>>> import numpy as np
>>> np.set_printoptions(precision=2, suppress=True, linewidth=200)
>>> rnd = lambda a: np.round(a, 2) + 0
>>> mat = np.loadtxt("arr.csv", delimiter=",")
>>> rnd(mat)
array([[-0.64, -0.04,  0.  ,  0.05, -0.41, -0.3 ,  0.18,  0.54],
       [ 0.61, -0.09,  0.19,  0.09,  0.07, -0.62,  0.29,  0.31],
       [ 0.03, -0.22, -0.06, -0.75, -0.39, -0.31, -0.03, -0.37],
       [ 0.27, -0.25, -0.18, -0.43,  0.  ,  0.51,  0.02,  0.62],
       [-0.03,  0.04,  0.74, -0.14,  0.02, -0.03, -0.62,  0.19],
       [ 0.12,  0.42, -0.57, -0.02,  0.  , -0.3 , -0.59,  0.2 ],
       [-0.18, -0.79, -0.2 ,  0.14,  0.39, -0.21, -0.3 , -0.01],
       [ 0.3 , -0.29, -0.03,  0.46, -0.72,  0.17, -0.23, -0.08]])
>>> rnd(mat.T @ mat)
array([[1., 0., 0., 0., 0., 0., 0., 0.],
       [0., 1., 0., 0., 0., 0., 0., 0.],
       [0., 0., 1., 0., 0., 0., 0., 0.],
       [0., 0., 0., 1., 0., 0., 0., 0.],
       [0., 0., 0., 0., 1., 0., 0., 0.],
       [0., 0., 0., 0., 0., 1., 0., 0.],
       [0., 0., 0., 0., 0., 0., 1., 0.],
       [0., 0., 0., 0., 0., 0., 0., 1.]])
>>> rnd(np.linalg.norm(mat, axis=0))
array([1., 1., 1., 1., 1., 1., 1., 1.])
>>> rnd(np.linalg.pinv(mat))
array([[-0.64,  0.61,  0.03,  0.27, -0.03,  0.12, -0.18,  0.3 ],
       [-0.04, -0.09, -0.22, -0.25,  0.04,  0.42, -0.79, -0.29],
       [ 0.  ,  0.19, -0.06, -0.18,  0.74, -0.57, -0.2 , -0.03],
       [ 0.05,  0.09, -0.75, -0.43, -0.14, -0.02,  0.14,  0.46],
       [-0.41,  0.07, -0.39,  0.  ,  0.02,  0.  ,  0.39, -0.72],
       [-0.3 , -0.62, -0.31,  0.51, -0.03, -0.3 , -0.21,  0.17],
       [ 0.18,  0.29, -0.03,  0.02, -0.62, -0.59, -0.3 , -0.23],
       [ 0.54,  0.31, -0.37,  0.62,  0.19,  0.2 , -0.01, -0.08]])
>>> out = np.array([[3, -1],
...     [0, 2],
...     [-3, 3],
...     [1, 2],
...     [2, -2],
...     [2, 2],
...     [-3, -2],
...     [-2, -2]])
>>> np.linalg.matrix_rank(mat @ out)
np.int64(2)
>>> x = np.array([0, 1, 2, 2, 1, 1, 0, 0])
>>> rnd((mat * x).sum(axis=1))
array([-0.66, -0.08, -2.54, -0.95,  1.24, -1.07, -0.73,  0.01])
>>> W0 = np.loadtxt("m.csv", delimiter=",")
>>> W0
array([[ 5.,  0.,  0.,  0.,  0.,  0.,  0.,  0.,  0.],
       [ 0.,  6.,  4.,  4.,  4.,  4.,  5.,  0.,  1.],
       [ 0.,  4., 21., 16., 16., 16., 20.,  0.,  4.],
       [ 0.,  4., 16., 21., 16., 16., 20.,  0.,  4.],
       [ 0.,  4., 16., 16., 21., 16., 20.,  0.,  4.],
       [ 0.,  4., 16., 16., 16., 21., 20.,  0.,  4.],
       [ 0.,  5., 20., 20., 20., 20., 30.,  0.,  5.],
       [ 0.,  0.,  0.,  0.,  0.,  0.,  0.,  5.,  0.],
       [ 0.,  1.,  4.,  4.,  4.,  4.,  5.,  0.,  6.]])
>>> evals, evecs = np.linalg.eigh(W0)
>>> x = np.array([0, 1, 1, 2, 0, 2, 1, 2, 2])
>>> (np.sign(evecs[:, -1].round(6)) == np.sign(evecs[0, -1].round(6))).astype(int)
array([1, 0, 0, 0, 0, 0, 0, 1, 0])
>>> rnd(evecs * np.sqrt(evals) @ evecs.T)
array([[2.24, 0.  , 0.  , 0.  , 0.  , 0.  , 0.  , 0.  , 0.  ],
       [0.  , 2.32, 0.33, 0.33, 0.33, 0.33, 0.42, 0.  , 0.08],
       [0.  , 0.33, 3.57, 1.33, 1.33, 1.33, 1.66, 0.  , 0.33],
       [0.  , 0.33, 1.33, 3.57, 1.33, 1.33, 1.66, 0.  , 0.33],
       [0.  , 0.33, 1.33, 1.33, 3.57, 1.33, 1.66, 0.  , 0.33],
       [0.  , 0.33, 1.33, 1.33, 1.33, 3.57, 1.66, 0.  , 0.33],
       [0.  , 0.42, 1.66, 1.66, 1.66, 1.66, 4.31, 0.  , 0.42],
       [0.  , 0.  , 0.  , 0.  , 0.  , 0.  , 0.  , 2.24, 0.  ],
       [0.  , 0.08, 0.33, 0.33, 0.33, 0.33, 0.42, 0.  , 2.32]])
>>> rnd(evecs * np.abs(evals) @ evecs.T)
array([[ 5.,  0.,  0.,  0.,  0.,  0.,  0.,  0.,  0.],
       [ 0.,  6.,  4.,  4.,  4.,  4.,  5.,  0.,  1.],
       [ 0.,  4., 21., 16., 16., 16., 20.,  0.,  4.],
       [ 0.,  4., 16., 21., 16., 16., 20.,  0.,  4.],
       [ 0.,  4., 16., 16., 21., 16., 20.,  0.,  4.],
       [ 0.,  4., 16., 16., 16., 21., 20.,  0.,  4.],
       [ 0.,  5., 20., 20., 20., 20., 30.,  0.,  5.],
       [ 0.,  0.,  0.,  0.,  0.,  0.,  0.,  5.,  0.],
       [ 0.,  1.,  4.,  4.,  4.,  4.,  5.,  0.,  6.]])
>>> rnd(evecs * np.maximum(evals, 0) @ evecs.T)
array([[ 5.,  0.,  0.,  0.,  0.,  0.,  0.,  0.,  0.],
       [ 0.,  6.,  4.,  4.,  4.,  4.,  5.,  0.,  1.],
       [ 0.,  4., 21., 16., 16., 16., 20.,  0.,  4.],
       [ 0.,  4., 16., 21., 16., 16., 20.,  0.,  4.],
       [ 0.,  4., 16., 16., 21., 16., 20.,  0.,  4.],
       [ 0.,  4., 16., 16., 16., 21., 20.,  0.,  4.],
       [ 0.,  5., 20., 20., 20., 20., 30.,  0.,  5.],
       [ 0.,  0.,  0.,  0.,  0.,  0.,  0.,  5.,  0.],
       [ 0.,  1.,  4.,  4.,  4.,  4.,  5.,  0.,  6.]])
>>> f, g = mat[0], mat[4]
>>> rnd(f @ g)
np.float64(0.0)
>>> rnd(f @ f)
np.float64(1.0)
>>> p = (f @ g) / (f @ f) * f
>>> np.linalg.matrix_rank(np.outer(f, g))
np.int64(1)
>>> rnd(np.linalg.norm(f + g) ** 2 + np.linalg.norm(f - g) ** 2)
np.float64(4.0)
>>> L = np.linalg.cholesky(W0)
>>> np.linalg.eigvalsh(W0).min() > 0
np.True_
>>> rnd(np.diag(L) ** 2)
array([ 5.  ,  6.  , 18.33,  8.64,  7.11,  6.48,  6.79,  5.  ,  5.05])
